>>> import numpy as np
>>> np.set_printoptions(precision=4, suppress=True, linewidth=140, floatmode="fixed")
>>> rd = lambda a: np.round(a, 4) + 0
>>> F = np.load("arr.npy")
>>> print(F)
[[0 4 0 3]
 [0 0 4 1]
 [0 0 0 5]
 [0 0 0 0]]
>>> Uu, sv, vt = np.linalg.svd(F)
>>> print(np.argmax(sv[:-1] / (sv[1:] + 1e-6)) + 1)
3
>>> out = Uu[:, :3] @ np.diag(sv[:3]) @ vt[:3]
>>> print(rd(np.abs(F - out).max()))
0.0
>>> print(rd(out))
[[0.0000 4.0000 0.0000 3.0000]
 [0.0000 0.0000 4.0000 1.0000]
 [0.0000 0.0000 0.0000 5.0000]
 [0.0000 0.0000 0.0000 0.0000]]
>>> print(np.linalg.matrix_rank(F, rtol=0.05))
3
>>> hat = np.triu(np.array([[-2, 0, 0, -1], [-2, -2, 0, 2], [-3, -2, 3, -2], [1, 1, -3, -2]]), 1) + np.eye(4)
>>> out = hat @ F @ np.linalg.inv(hat)
>>> print(np.poly(out))
[1.0000 0.0000 0.0000 0.0000 0.0000]
>>> print(out)
[[ 0.0000  4.0000  0.0000 -5.0000]
 [ 0.0000  0.0000  4.0000  9.0000]
 [ 0.0000  0.0000  0.0000  5.0000]
 [ 0.0000  0.0000  0.0000  0.0000]]
>>> print(hat @ F - F @ hat)
[[ 0.0000  0.0000  0.0000 -8.0000]
 [ 0.0000  0.0000  0.0000  8.0000]
 [ 0.0000  0.0000  0.0000  0.0000]
 [ 0.0000  0.0000  0.0000  0.0000]]
>>> print(rd(np.linalg.det(out)))
0.0
>>> print(rd(np.linalg.norm(F, 2) / np.linalg.norm(F)))
0.7853
>>> print(np.linalg.matrix_rank(F, rtol=0.1))
3
>>> print(np.linalg.cond(F) > 100)
True
>>> rk = np.linalg.matrix_rank(F)
>>> print(rk)
3
>>> null = np.linalg.svd(F)[2][rk:].T
>>> print(null[:, 0] / null[np.abs(null[:, 0]).round(6).argmax(), 0])
[1.0000 0.0000 0.0000 0.0000]
>>> print(np.allclose(F @ null, 0))
True
>>> print(np.linalg.matrix_rank(F.T @ F), np.linalg.matrix_rank(F @ F.T))
3 3
>>> print([int(np.linalg.matrix_rank(F[:, :j + 1])) for j in range(4)])
[0, 1, 2, 3]
>>> print([int(np.linalg.matrix_rank(F[:i])) for i in range(1, len(F) + 1)])
[1, 2, 3, 3]
>>> rng = np.random.default_rng(719598)
>>> out = F + rng.integers(-2, 3, (4, 3)) @ rng.integers(-2, 3, (3, 4))
>>> print(out)
[[-4  2 -1  0]
 [ 2 -3  5  1]
 [ 0 -7  4  3]
 [ 4  4  2  4]]
>>> print(out - F)
[[-4 -2 -1 -3]
 [ 2 -3  1  0]
 [ 0 -7  4 -2]
 [ 4  4  2  4]]
>>> print(np.linalg.matrix_rank(out - F, tol=1e-8))
3
>>> print(np.abs(out - F).sum(axis=1))
[10  6 13 14]
>>> print(rd(np.linalg.svd(out - F, compute_uv=False)))
[10.4965  7.1783  1.8151  0.0000]
>>> E = np.loadtxt("test0.csv", delimiter=",")
>>> print(E)
[[0.0000 0.0000 0.0000 1.0000]
 [0.0000 0.0000 1.0000 1.0000]
 [0.0000 1.0000 0.0000 0.0000]
 [1.0000 1.0000 0.0000 0.0000]]
>>> # symmetric
>>> q, vecs = np.linalg.qr(E[:, :1])[0], np.linalg.qr(E[:, 1:])[0]
>>> sv = np.linalg.svd(q.T @ vecs, compute_uv=False)
>>> print(rd(np.degrees(np.arccos(sv.clip(0, 1)))))
[45.0000]
>>> w, vecs = np.linalg.eigh(E)
>>> print(np.unique(w.round(6) + 0, return_counts=True)[1])
[1 1 1 1]
>>> print(rd(w.sum()), np.trace(E))
0.0 0.0
>>> print(rd(vecs.T @ vecs))
[[1.0000 0.0000 0.0000 0.0000]
 [0.0000 1.0000 0.0000 0.0000]
 [0.0000 0.0000 1.0000 0.0000]
 [0.0000 0.0000 0.0000 1.0000]]
>>> print(rd(vecs.T @ E @ vecs))
[[-1.6180  0.0000  0.0000  0.0000]
 [ 0.0000 -0.6180  0.0000  0.0000]
 [ 0.0000  0.0000  0.6180  0.0000]
 [ 0.0000  0.0000  0.0000  1.6180]]
>>> print((w > 1e-8).sum(), (w < -1e-8).sum())
2 2
>>> print(rd(w))
[-1.6180 -0.6180  0.6180  1.6180]
>>> print(rd(np.abs(vecs[:, -1])))
[0.3717 0.6015 0.3717 0.6015]
>>> print(rd(np.linalg.matrix_power(E, 3)))
[[0.0000 0.0000 1.0000 2.0000]
 [0.0000 0.0000 2.0000 3.0000]
 [1.0000 2.0000 0.0000 0.0000]
 [2.0000 3.0000 0.0000 0.0000]]
>>> print(np.allclose(E @ E.T, E.T @ E))
True
>>> assert E == E.T
Traceback (most recent call last):
  File "<python-input-51>", line 1, in <module>
    assert E == E.T
           ^^^^^^^^
ValueError: The truth value of an array with more than one element is ambiguous. Use a.any() or a.all()
>>> print(np.allclose(E, E.T))
True
>>> out = E / np.linalg.norm(E, axis=1, keepdims=True)
>>> cov = out @ out.T
>>> print(rd(np.linalg.norm(out, axis=1)))
[1.0000 1.0000 1.0000 1.0000]
>>> print((cov - 2 * np.eye(4)).round(6).argmax(axis=1))
[1 0 3 2]
>>> print(rd(cov[2]))
[0.0000 0.0000 1.0000 0.7071]
>>> print(rd(cov))
[[1.0000 0.7071 0.0000 0.0000]
 [0.7071 1.0000 0.0000 0.0000]
 [0.0000 0.0000 1.0000 0.7071]
 [0.0000 0.0000 0.7071 1.0000]]
>>> print(rd(np.degrees(np.arccos(np.clip(cov[2, 3], -1, 1)))))
45.0
>>> u = np.array([-1, -1, 0, -1])
>>> out = cov + np.outer(u, np.eye(4)[0])
>>> print(rd(np.linalg.det(out) / np.linalg.det(cov)), rd(1 + np.linalg.solve(cov, u)[0]))
0.4142 0.4142
>>> print(np.linalg.matrix_rank(np.linalg.inv(out) - np.linalg.inv(cov), tol=1e-8))
1
>>> data = np.load("x.npy")
>>> print(data)
[[-1.9521 -0.7417 -0.4906]
 [-0.7417  1.6480  0.9011]
 [-0.4906  0.9011 -2.6959]]
>>> # symmetric
>>> out = np.linalg.inv(data)
>>> print(rd(np.linalg.det(data) * np.linalg.det(out)))
1.0
>>> print(rd(np.linalg.inv(out)))
[[-1.9521 -0.7417 -0.4906]
 [-0.7417  1.6480  0.9011]
 [-0.4906  0.9011 -2.6959]]
>>> print(rd(np.linalg.det(data) * out))
[[-5.2548 -2.4416  0.1402]
 [-2.4416  5.0220  2.1229]
 [ 0.1402  2.1229 -3.7672]]
>>> print(np.allclose(out, data.T))
False
>>> print(rd(out))
[[-0.4379 -0.2035  0.0117]
 [-0.2035  0.4185  0.1769]
 [ 0.0117  0.1769 -0.3139]]
>>> K = np.load("dump.npy")
>>> print(K)
[[-2 -3  2]
 [-1  1 -3]
 [-2  3  0]
 [-4 -1 -4]]
>>> out = K / np.linalg.norm(K, axis=1)
Traceback (most recent call last):
  File "<python-input-75>", line 1, in <module>
    out = K / np.linalg.norm(K, axis=1)
          ~~^~~~~~~~~~~~~~~~~~~~~~~~~~~
ValueError: operands could not be broadcast together with shapes (4,3) (4,) 
>>> out = K / np.linalg.norm(K, axis=1, keepdims=True)
>>> cov = out @ out.T
>>> print(rd(np.degrees(np.arccos(np.clip(cov[0, 3], -1, 1)))))
82.7234
>>> print(rd(cov))
[[ 1.0000 -0.5119 -0.3363  0.1267]
 [-0.5119  1.0000  0.4181  0.7873]
 [-0.3363  0.4181  1.0000  0.2414]
 [ 0.1267  0.7873  0.2414  1.0000]]
>>> print(rd(cov[0]))
[ 1.0000 -0.5119 -0.3363  0.1267]
>>> print((np.abs(cov) > 0.9).astype(int))
[[1 0 0 0]
 [0 1 0 0]
 [0 0 1 0]
 [0 0 0 1]]
>>> print(np.argwhere(np.triu(np.abs(cov) > 0.95, 1)))
[]
>>> print((cov - 2 * np.eye(4)).round(6).argmax(axis=1))
[3 3 1 1]
>>> def softmax(z):
...     e = np.exp(z - z.max(axis=-1, keepdims=True))
...     return e / e.sum(axis=-1, keepdims=True)
... 
>>> print(rd(softmax(K).sum(axis=1)))
[1.0000 1.0000 1.0000 1.0000]
>>> print(rd(softmax(K[0])))
[0.0179 0.0066 0.9756]
>>> print(rd(softmax(10 * K[0])))
[0.0000 0.0000 1.0000]
>>> scores = K @ K.T / np.sqrt(3)
>>> print(rd(softmax(scores)[0] @ K))
[-2.0006 -2.9994  1.9981]
>>> print(rd(softmax(scores + np.triu(np.full(scores.shape, -np.inf), 1))))
[[1.0000 0.0000 0.0000 0.0000]
 [0.0000 1.0000 0.0000 0.0000]
 [0.0000 0.0098 0.9902 0.0000]
 [0.0000 0.0000 0.0000 1.0000]]
>>> x = np.array([2, 3, 3])
>>> y = K @ x
>>> print(y)
[ -7  -8   5 -23]
>>> print(rd(np.linalg.lstsq(K, y)[0]))
[2.0000 3.0000 3.0000]
>>> print(rd(np.linalg.solve(K.T @ K, K.T @ y)))
[2.0000 3.0000 3.0000]
>>> y = y + 0.1 * rng.normal(size=4)
>>> print(rd(y))
[ -7.1004  -7.9392   4.9544 -22.9689]
>>> beta, *_ = np.linalg.lstsq(K, y)
>>> print(rd(beta))
[2.0217 2.9992 2.9712]
>>> print(rd(K.T @ (y - K @ beta)))
[0.0000 0.0000 0.0000]
>>> print([round(float(np.linalg.norm(np.linalg.solve(K.T @ K + lam * np.eye(3), K.T @ y))), 2) for lam in (0, 1, 10, 100)])
[4.68, 4.49, 3.4, 1.12]
>>> m1 = np.loadtxt("mat.csv", delimiter=",")
>>> print(rd(m1))
[[ 1.0000  0.0000  0.0000]
 [ 0.0000  0.5000  0.8660]
 [ 0.0000 -0.8660  0.5000]]
>>> # 2 blocks once reordered
>>> x = np.array([2, -1, -1])
>>> print(rd(np.linalg.inv(m1)))
[[ 1.0000  0.0000  0.0000]
 [ 0.0000  0.5000 -0.8660]
 [ 0.0000  0.8660  0.5000]]
>>> print(rd(np.linalg.norm(x)), rd(np.linalg.norm(m1 @ x)))
2.4495 2.4495
>>> print(3 - np.linalg.matrix_rank(m1 - np.eye(3), tol=1e-8))
1
>>> out = np.linalg.inv(m1)
>>> print(np.allclose(out, m1.T))
True
>>> print(rd(out))
[[ 1.0000  0.0000  0.0000]
 [ 0.0000  0.5000 -0.8660]
 [ 0.0000  0.8660  0.5000]]
>>> print((np.abs(out) > 1e-9).astype(int))
[[1 0 0]
 [0 1 1]
 [0 1 1]]
>>> print(rd(np.linalg.det(m1) * out))
[[ 1.0000  0.0000  0.0000]
 [ 0.0000  0.5000 -0.8660]
 [ 0.0000  0.8660  0.5000]]
>>> print(np.poly(m1))
[ 1.0000 -2.0000  2.0000 -1.0000]
>>> print(rd(np.einsum("ij,ji->", m1, m1)))
0.0
>>> print(np.einsum("ii->", m1))
2.0
>>> print(rd(np.linalg.eigvals(m1).sum().real))
2.0
>>> print(rd(np.linalg.det(2 * m1)), rd(np.linalg.det(m1)))
8.0 1.0
>>> out = m1 + rng.integers(-2, 3, (3, 1)) @ rng.integers(-2, 3, (1, 3))
>>> print(rd(out))
[[ 1.0000  2.0000 -2.0000]
 [ 0.0000 -1.5000  2.8660]
 [ 0.0000  1.1340 -1.5000]]
>>> print(np.linalg.matrix_rank(out - m1, tol=1e-8))
1
>>> print(rd((out - out.T) / 2))
[[ 0.0000  1.0000 -1.0000]
 [-1.0000  0.0000  0.8660]
 [ 1.0000 -0.8660  0.0000]]
>>> print(np.allclose(out @ out.T, out.T @ out))
False
>>> print(rd(out @ out))
[[ 1.0000 -3.2679  6.7321]
 [ 0.0000  5.5000 -8.5981]
 [ 0.0000 -3.4019  5.5000]]
>>> print(rd(np.linalg.det(out)))
-1.0
>>> print(np.trace(out))
-2.0
>>> print(np.allclose(out, out.T))
False
>>> W0 = np.load("m.npy")
>>> print(W0)
[[-2 -1 -2 -1 -2 -1]
 [-3 -3 -3 -3 -3 -3]
 [-2  1 -2  1 -2  1]
 [-2 -1 -2 -1 -2 -1]
 [-3 -3 -3 -3 -3 -3]
 [-2  1 -2  1 -2  1]]
>>> # null space of dimension 4
>>> Uu, sv, vt = np.linalg.svd(W0)
>>> print(rd(sv))
[11.8710  5.2037  0.0000  0.0000  0.0000  0.0000]
>>> print(np.argmax(sv[:-1] / (sv[1:] + 1e-6)) + 1)
2
>>> out = Uu[:, :2] @ np.diag(sv[:2]) @ vt[:2]
>>> print(np.linalg.matrix_rank(W0, rtol=0.05))
2
>>> print(rd(np.abs(W0 - out).max()))
0.0
>>> print(rd(out))
[[-2.0000 -1.0000 -2.0000 -1.0000 -2.0000 -1.0000]
 [-3.0000 -3.0000 -3.0000 -3.0000 -3.0000 -3.0000]
 [-2.0000  1.0000 -2.0000  1.0000 -2.0000  1.0000]
 [-2.0000 -1.0000 -2.0000 -1.0000 -2.0000 -1.0000]
 [-3.0000 -3.0000 -3.0000 -3.0000 -3.0000 -3.0000]
 [-2.0000  1.0000 -2.0000  1.0000 -2.0000  1.0000]]
>>> print(np.linalg.matrix_rank(out, rtol=0.1))
2
>>> print(rd(np.linalg.norm(out, 2) / np.linalg.norm(out)))
0.9159
>>> u = np.array([5, 1, 0])
>>> print(np.polyval(u, W0[5]))
[18  6 18  6 18  6]
>>> print(np.correlate(W0[5], W0[2], "full"))
[ -2   5  -6  10 -10  15 -10  10  -6   5  -2]
>>> print(np.array([np.convolve(row, u, "same") for row in W0]))
[[ -7 -11  -7 -11  -7  -1]
 [-18 -18 -18 -18 -18  -3]
 [  3  -9   3  -9   3   1]
 [ -7 -11  -7 -11  -7  -1]
 [-18 -18 -18 -18 -18  -3]
 [  3  -9   3  -9   3   1]]
>>> print(np.convolve(W0[5], u))
[-10   3  -9   3  -9   3   1   0]
>>> arr = np.load("run13.npy")
>>> print(arr)
[[ 0.0200  0.7000  0.1400  0.7000]
 [ 0.7000  0.5000 -0.1000 -0.5000]
 [ 0.1400 -0.1000  0.9800 -0.1000]
 [ 0.7000 -0.5000 -0.1000  0.5000]]
>>> out = arr / np.linalg.norm(arr, axis=1, keepdims=True)
>>> cov = out @ out.T
>>> print(rd(cov[0]))
[1.0000 0.0000 0.0000 0.0000]
>>> print(rd(cov))
[[1.0000 0.0000 0.0000 0.0000]
 [0.0000 1.0000 0.0000 0.0000]
 [0.0000 0.0000 1.0000 0.0000]
 [0.0000 0.0000 0.0000 1.0000]]
>>> print(np.degrees(np.arccos(np.clip(cov[0, 2], -1, 1))))
90.0
